$ python3 -q
>>> import numpy as np
>>> import numpy.linalg as la
>>> np.set_printoptions(precision=2, suppress=True, linewidth=140, legacy="1.25")
>>> def rnd(a):
...     return np.round(a, 2) + 0
... 
>>> F = np.maximum(np.array([[0, -2],
...     [0, -2],
...     [-2, 1],
...     [-2, 0],
...     [-1, 2],
...     [1, 1],
...     [-1, -1],
...     [-2, -1],
...     [1, -1],
...     [-2, 1],
...     [-1, 0],
...     [1, 1],
...     [-1, -2],
...     [-2, -2],
...     [1, 0],
...     [-1, 1],
...     [2, -2],
...     [2, -1],
...     [-1, 0],
...     [-1, -2],
...     [-1, 1],
...     [2, 0],
...     [0, 1],
...     [-2, 1],
...     [-2, -2],
...     [-1, 1],
...     [-2, -1],
...     [-1, 0],
...     [-1, 2],
...     [0, -2],
...     [0, -1],
...     [0, 2],
...     [-1, -1],
...     [0, 1],
...     [1, -1],
...     [-1, 0],
...     [0, -1],
...     [0, -1],
...     [-2, 0]]) @ np.array([[-1, 5, 4, 1, 4, -1, 3], [-2, 1, -3, 2, -1, 1, -3]]) + np.array([-1, -1, -2, -2, -1, 0, 2]), 0)
>>> F
array([[ 3,  0,  4,  0,  1,  0,  8],
       [ 3,  0,  4,  0,  1,  0,  8],
       [ 0,  0,  0,  0,  0,  3,  0],
       [ 1,  0,  0,  0,  0,  2,  0],
       [ 0,  0,  0,  1,  0,  3,  0],
       [ 0,  5,  0,  1,  2,  0,  2],
       [ 2,  0,  0,  0,  0,  0,  2],
       [ 3,  0,  0,  0,  0,  1,  0],
       [ 0,  3,  5,  0,  4,  0,  8],
       [ 0,  0,  0,  0,  0,  3,  0],
       [ 0,  0,  0,  0,  0,  1,  0],
       [ 0,  5,  0,  1,  2,  0,  2],
       [ 4,  0,  0,  0,  0,  0,  5],
       [ 5,  0,  0,  0,  0,  0,  2],
       [ 0,  4,  2,  0,  3,  0,  5],
       [ 0,  0,  0,  0,  0,  2,  0],
       [ 1,  7, 12,  0,  9,  0, 14],
       [ 0,  8,  9,  0,  8,  0, 11],
       [ 0,  0,  0,  0,  0,  1,  0],
       [ 4,  0,  0,  0,  0,  0,  5],
       [ 0,  0,  0,  0,  0,  2,  0],
       [ 0,  9,  6,  0,  7,  0,  8],
       [ 0,  0,  0,  0,  0,  1,  0],
       [ 0,  0,  0,  0,  0,  3,  0],
       [ 5,  0,  0,  0,  0,  0,  2],
       [ 0,  0,  0,  0,  0,  2,  0],
       [ 3,  0,  0,  0,  0,  1,  0],
       [ 0,  0,  0,  0,  0,  1,  0],
       [ 0,  0,  0,  1,  0,  3,  0],
       [ 3,  0,  4,  0,  1,  0,  8],
       [ 1,  0,  1,  0,  0,  0,  5],
       [ 0,  1,  0,  2,  0,  2,  0],
       [ 2,  0,  0,  0,  0,  0,  2],
       [ 0,  0,  0,  0,  0,  1,  0],
       [ 0,  3,  5,  0,  4,  0,  8],
       [ 0,  0,  0,  0,  0,  1,  0],
       [ 1,  0,  1,  0,  0,  0,  5],
       [ 1,  0,  1,  0,  0,  0,  5],
       [ 1,  0,  0,  0,  0,  2,  0]])
>>> # rows 0 and 1 are equal
>>> idx = F[:, 5] > np.median(F[:, 5])
>>> u = F[idx].mean(axis=0) - F[~idx].mean(axis=0)
>>> ((F - F.mean(axis=0)) @ u > 0).astype(int)
array([0, 0, 1, 1, 1, 0, 1, 1, 0, 1, 1, 0, 0, 1, 0, 1, 0, 0, 1, 0, 1, 0, 1, 1, 1, 1, 1, 1, 1, 0, 0, 1, 1, 1, 0, 1, 0, 0, 1])
>>> rnd(u)
array([-1.33, -2.15, -2.7 ,  0.11, -2.1 ,  1.84, -5.75])
>>> np.argsort(-np.abs(u).round(6), kind="stable")
array([6, 2, 1, 4, 5, 0, 3])
>>> idx.astype(int)
array([0, 0, 1, 1, 1, 0, 0, 1, 0, 1, 1, 0, 0, 0, 0, 1, 0, 0, 1, 0, 1, 0, 1, 1, 0, 1, 1, 1, 1, 0, 0, 1, 0, 1, 0, 1, 0, 0, 1])
>>> basis = F[[16, 29]].astype(float)
>>> for _ in range(3):
...     idx = la.norm(F[:, None] - basis, axis=-1).argmin(axis=1)
...     basis = np.array([F[idx == j].mean(axis=0) for j in range(2)])
... 
>>> idx
array([1, 1, 1, 1, 1, 1, 1, 1, 0, 1, 1, 1, 1, 1, 1, 1, 0, 0, 1, 1, 1, 0, 1, 1, 1, 1, 1, 1, 1, 1, 1, 1, 1, 1, 0, 1, 1, 1, 1])
>>> np.abs(basis[1] - basis[0]).argmax()
6
>>> rnd(basis)
array([[0.2 , 6.  , 7.4 , 0.  , 6.4 , 0.  , 9.8 ],
       [1.24, 0.44, 0.5 , 0.18, 0.29, 1.03, 1.94]])
>>> K = np.loadtxt("run11.csv", delimiter=",")
>>> rnd(K)
array([[0.02, 0.06, 0.  , 0.09, 0.08],
       [0.06, 0.21, 0.  , 0.3 , 0.27],
       [0.  , 0.  , 0.  , 0.  , 0.  ],
       [0.09, 0.3 , 0.  , 0.43, 0.38],
       [0.08, 0.27, 0.  , 0.38, 0.35]])
>>> # a projection of rank 1
>>> np.einsum("ii->", K)
1.0
>>> rnd(la.det(2 * K)), rnd(la.det(K))
(0.0, 0.0)
>>> rnd(la.det(K.T))
0.0
>>> la.rank(K)
Traceback (most recent call last):
  File "<python-input-24>", line 1, in <module>
    la.rank(K)
    ^^^^^^^
AttributeError: module 'numpy.linalg' has no attribute 'rank'
>>> rnd(la.norm(K))
1.0
>>> rnd(la.svd(K, compute_uv=False))
array([1., 0., 0., 0., 0.])
>>> rnd(K - K[0])
array([[ 0.  ,  0.  ,  0.  ,  0.  ,  0.  ],
       [ 0.04,  0.15,  0.  ,  0.21,  0.19],
       [-0.02, -0.06,  0.  , -0.09, -0.08],
       [ 0.07,  0.24,  0.  ,  0.34,  0.31],
       [ 0.06,  0.21,  0.  ,  0.3 ,  0.27]])
>>> la.matrix_rank(K)
1
>>> rnd(np.diff(K, axis=0))
array([[ 0.04,  0.15,  0.  ,  0.21,  0.19],
       [-0.06, -0.21,  0.  , -0.3 , -0.27],
       [ 0.09,  0.3 ,  0.  ,  0.43,  0.38],
       [-0.01, -0.03,  0.  , -0.04, -0.04]])
>>> rnd(K.sum(axis=1))
array([0.24, 0.84, 0.  , 1.2 , 1.08])
>>> rnd(K.sum(axis=0))
array([0.24, 0.84, 0.  , 1.2 , 1.08])
>>> rnd(K.mean(axis=0))
array([0.05, 0.17, 0.  , 0.24, 0.22])
